$ python -q
>>> import numpy as np
>>> np.set_printoptions(suppress=True, linewidth=160)
>>> def tidy(a):
...     return np.round(a, 2) + 0
... 
>>> rng = np.random.default_rng(58319)
>>> ang = rng.uniform(0, 2 * np.pi, 15)
>>> q, _ = np.linalg.qr(np.array([[0.2, 0.4],
...     [-0.2, 0.2],
...     [0.4, -0.2],
...     [-0.6, 1.4],
...     [-0.3, -0.6],
...     [-0.1, 0.0]]))
>>> arr = 5 * np.c_[np.cos(ang), np.sin(ang)] @ q.T
>>> print(tidy(arr))
[[ 0.34 -1.12  1.98 -4.39 -0.51 -0.43]
 [ 2.42 -0.82  2.18 -0.35 -3.63 -0.68]
 [-2.16 -0.04 -0.66 -3.04  3.24  0.35]
 [-0.46  1.14 -2.05  4.31  0.7   0.46]
 [-1.35 -0.58  0.51 -4.3   2.03  0.03]
 [ 2.49 -0.67  1.94  0.44 -3.74 -0.64]
 [ 1.17 -1.2   2.38 -3.63 -1.75 -0.59]
 [ 0.61  0.88 -1.26  4.62 -0.92  0.19]
 [-0.51  1.14 -2.08  4.28  0.77  0.47]
 [ 2.5  -0.49  1.64  1.21 -3.74 -0.58]
 [-2.5   0.61 -1.84 -0.71  3.75  0.62]
 [-2.5   0.58 -1.79 -0.84  3.76  0.61]
 [-2.11 -0.08 -0.57 -3.18  3.17  0.32]
 [-0.64  1.16 -2.15  4.18  0.95  0.49]
 [-0.36  1.12 -1.99  4.38  0.54  0.43]]
>>> cov = np.cov(arr, rowvar=False)
>>> print(tidy(np.linalg.eigvalsh(cov)[::-1]))
[13.98 12.54  0.    0.    0.    0.  ]
>>> print(tidy(np.corrcoef(arr.T)))
[[ 1.   -0.45  0.69  0.18 -1.   -0.85]
 [-0.45  1.   -0.96  0.79  0.45  0.85]
 [ 0.69 -0.96  1.   -0.58 -0.69 -0.97]
 [ 0.18  0.79 -0.58  1.   -0.18  0.36]
 [-1.    0.45 -0.69 -0.18  1.    0.85]
 [-0.85  0.85 -0.97  0.36  0.85  1.  ]]
>>> print(tidy(np.median(arr, axis=0)))
[-0.46 -0.04 -0.66 -0.35  0.7   0.32]
>>> ang = np.radians(135)
>>> R = np.eye(6)
>>> R[3, 3] = R[4, 4] = np.cos(ang)
>>> R[3, 4], R[4, 3] = -np.sin(ang), np.sin(ang)
>>> print(tidy(R))
[[ 1.    0.    0.    0.    0.    0.  ]
 [ 0.    1.    0.    0.    0.    0.  ]
 [ 0.    0.    1.    0.    0.    0.  ]
 [ 0.    0.    0.   -0.71 -0.71  0.  ]
 [ 0.    0.    0.    0.71 -0.71  0.  ]
 [ 0.    0.    0.    0.    0.    1.  ]]
>>> out = arr @ R.T
>>> print(tidy(np.linalg.svd(arr, compute_uv=False)), tidy(np.linalg.svd(out, compute_uv=False)))
[14.04 13.34  0.    0.    0.    0.  ] [14.04 13.34  0.    0.    0.    0.  ]
>>> print(tidy(np.linalg.det(R)), tidy(np.trace(R)))
1.0 2.59
>>> print(np.allclose(arr @ arr.T, out @ out.T))
True
>>> out = np.linalg.inv(R)
>>> print(tidy(R @ out))
[[1. 0. 0. 0. 0. 0.]
 [0. 1. 0. 0. 0. 0.]
 [0. 0. 1. 0. 0. 0.]
 [0. 0. 0. 1. 0. 0.]
 [0. 0. 0. 0. 1. 0.]
 [0. 0. 0. 0. 0. 1.]]
>>> print(tidy(np.linalg.inv(out)))
[[ 1.    0.    0.    0.    0.    0.  ]
 [ 0.    1.    0.    0.    0.    0.  ]
 [ 0.    0.    1.    0.    0.    0.  ]
 [ 0.    0.    0.   -0.71 -0.71  0.  ]
 [ 0.    0.    0.    0.71 -0.71  0.  ]
 [ 0.    0.    0.    0.    0.    1.  ]]
>>> print(tidy(np.linalg.det(R) * np.linalg.det(out)))
1.0
>>> print(tidy(np.linalg.cond(R)))
1.0
>>> print(tidy(out))
[[ 1.    0.    0.    0.    0.    0.  ]
 [ 0.    1.    0.    0.    0.    0.  ]
 [ 0.    0.    1.    0.    0.    0.  ]
 [ 0.    0.    0.   -0.71  0.71  0.  ]
 [ 0.    0.    0.   -0.71 -0.71  0.  ]
 [ 0.    0.    0.    0.    0.    1.  ]]
>>> idx = arr[:, 0] > np.median(arr[:, 0])
>>> u = arr[idx].mean(axis=0) - arr[~idx].mean(axis=0)
>>> print(idx.astype(int))
[1 1 0 0 0 1 1 1 0 1 0 0 0 0 1]
>>> K = np.load("case17.npy")
>>> print(K)
[[0 0 1 1]
 [0 0 0 0]
 [1 0 0 1]
 [1 0 1 0]]
>>> Xc = arr - arr.mean(axis=0)
>>> evecs = np.linalg.svd(Xc)[2][:2]
>>> out = Xc - Xc @ evecs.T @ evecs
>>> print(tidy(out.std(axis=0)))
[0. 0. 0. 0. 0. 0.]
>>> print(tidy((Xc @ evecs.T).std(axis=0)))
[3.61 3.42]
>>> print(tidy(np.cov(Xc @ evecs.T, rowvar=False)))
[[13.98  0.  ]
 [ 0.   12.54]]
>>> P = np.triu(np.array([[1, 0, -1, 3], [-3, 1, 0, -1], [0, -1, 3, 0], [-2, 0, 0, 2]]), 1) + np.eye(4)
>>> out = P @ K @ np.linalg.inv(P)
>>> print(P @ K - K @ P)
[[ 2.  0.  3. -1.]
 [-1.  0. -1.  0.]
 [ 0.  0.  1. -3.]
 [ 0.  0.  1. -3.]]
>>> print(np.trace(out), np.trace(K))
0.0 0
>>> print(np.linalg.matrix_rank(out))
3
>>> print(np.poly(out))
[ 1.  0. -3. -2.  0.]
>>> E = np.load("block8.npy")
>>> print(E)
[[0 0 1 1 1 0]
 [0 0 0 0 0 1]
 [1 0 0 1 1 0]
 [1 0 1 0 1 0]
 [1 0 1 1 0 0]
 [0 1 0 0 0 0]]
>>> vec = np.array([1, -1, 1, 0, 1, 0])
>>> rhs = E @ vec
>>> print(rhs)
[ 2  0  2  3  2 -1]
>>> print(tidy(np.linalg.solve(E, rhs)))
[ 1. -1.  1.  0.  1.  0.]
>>> print(tidy(np.linalg.solve(E, 4 * rhs)))
[ 4. -4.  4.  0.  4.  0.]
>>> print(np.argwhere(np.triu(E)))
[[0 2]
 [0 3]
 [0 4]
 [1 5]
 [2 3]
 [2 4]
 [3 4]]
>>> print(E.sum(axis=0))
[3 1 3 3 3 1]
>>> print(np.trace(E @ E @ E) // 6)
4
>>> Lm = np.diag(E.sum(axis=1)) - E
>>> print(Lm)
[[ 3  0 -1 -1 -1  0]
 [ 0  1  0  0  0 -1]
 [-1  0  3 -1 -1  0]
 [-1  0 -1  3 -1  0]
 [-1  0 -1 -1  3  0]
 [ 0 -1  0  0  0  1]]
>>> print(np.linalg.matrix_rank(Lm))
4
>>> print((np.linalg.eigvalsh(Lm) < 1e-8).sum())
2
>>> print(Lm @ np.ones(6))
[0. 0. 0. 0. 0. 0.]
>>> C = np.array([[1, -5, 5, 5], [-3, -2, -1, 2]])
>>> A = np.repeat(C, 18 // 2, axis=0)
>>> A = A + 0.1 * rng.normal(size=A.shape)
>>> print(tidy(A))
[[ 1.02 -5.01  4.92  4.87]
 [ 1.05 -5.03  5.1   4.91]
 [ 1.02 -5.11  4.79  5.09]
 [ 0.92 -4.96  4.72  4.95]
 [ 0.96 -4.97  4.87  4.91]
 [ 1.03 -5.07  4.92  5.18]
 [ 0.94 -4.97  4.97  4.92]
 [ 1.03 -4.89  5.02  5.03]
 [ 0.94 -4.93  4.98  5.1 ]
 [-3.03 -2.   -1.1   1.98]
 [-3.17 -2.02 -0.88  2.05]
 [-2.94 -2.13 -0.89  2.04]
 [-3.03 -1.98 -1.11  1.83]
 [-2.81 -1.94 -0.97  2.02]
 [-3.01 -1.96 -1.03  2.1 ]
 [-2.96 -1.99 -1.14  1.98]
 [-3.08 -1.84 -1.06  1.93]
 [-2.95 -2.17 -1.17  2.15]]
>>> w, evecs = np.linalg.eigh(K)
>>> vec = np.array([1, -1, 1, 2])
>>> print(vec @ K @ vec)
10
>>> print(tidy(np.linalg.eigvalsh(K[1:, 1:])))
[-1.  0.  1.]
>>> print((np.sign(evecs[:, -1].round(6)) == np.sign(evecs[0, -1].round(6))).astype(int))
[1 0 1 1]
>>> print(tidy(vec @ K @ vec / (vec @ vec)), tidy(w[0]), w[-1])
1.43 -1.0 2.0
>>> w1 = np.array([[0, -3, 2, -2, 2],
...     [3, 1, -3, -2, 1],
...     [1, -3, -2, 3, 1],
...     [-1, -1, 3, -2, 2]])
>>> b = np.array([0, 5, 5, 9, 3])
>>> H = np.maximum(A @ w1 + b, 0)
>>> print((H > 0).astype(int))
[[0 0 1 1 1]
 [0 0 1 1 1]
 [0 0 1 1 1]
 [0 0 1 1 1]
 [0 0 1 1 1]
 [0 0 1 1 1]
 [0 0 1 1 1]
 [0 0 1 1 1]
 [0 0 1 1 1]
 [0 1 1 1 0]
 [0 1 1 1 0]
 [0 1 1 1 0]
 [0 1 1 1 0]
 [0 1 1 1 0]
 [0 1 1 1 0]
 [0 1 1 1 0]
 [0 1 1 1 0]
 [0 1 1 1 0]]
>>> C = np.array([[2, -2], [2, -3], [2, -3], [-1, 0], [2, -3]])
>>> print((H @ C).round(6).argmax(axis=1))
[0 0 0 0 0 0 0 0 0 0 0 0 0 0 0 0 0 0]
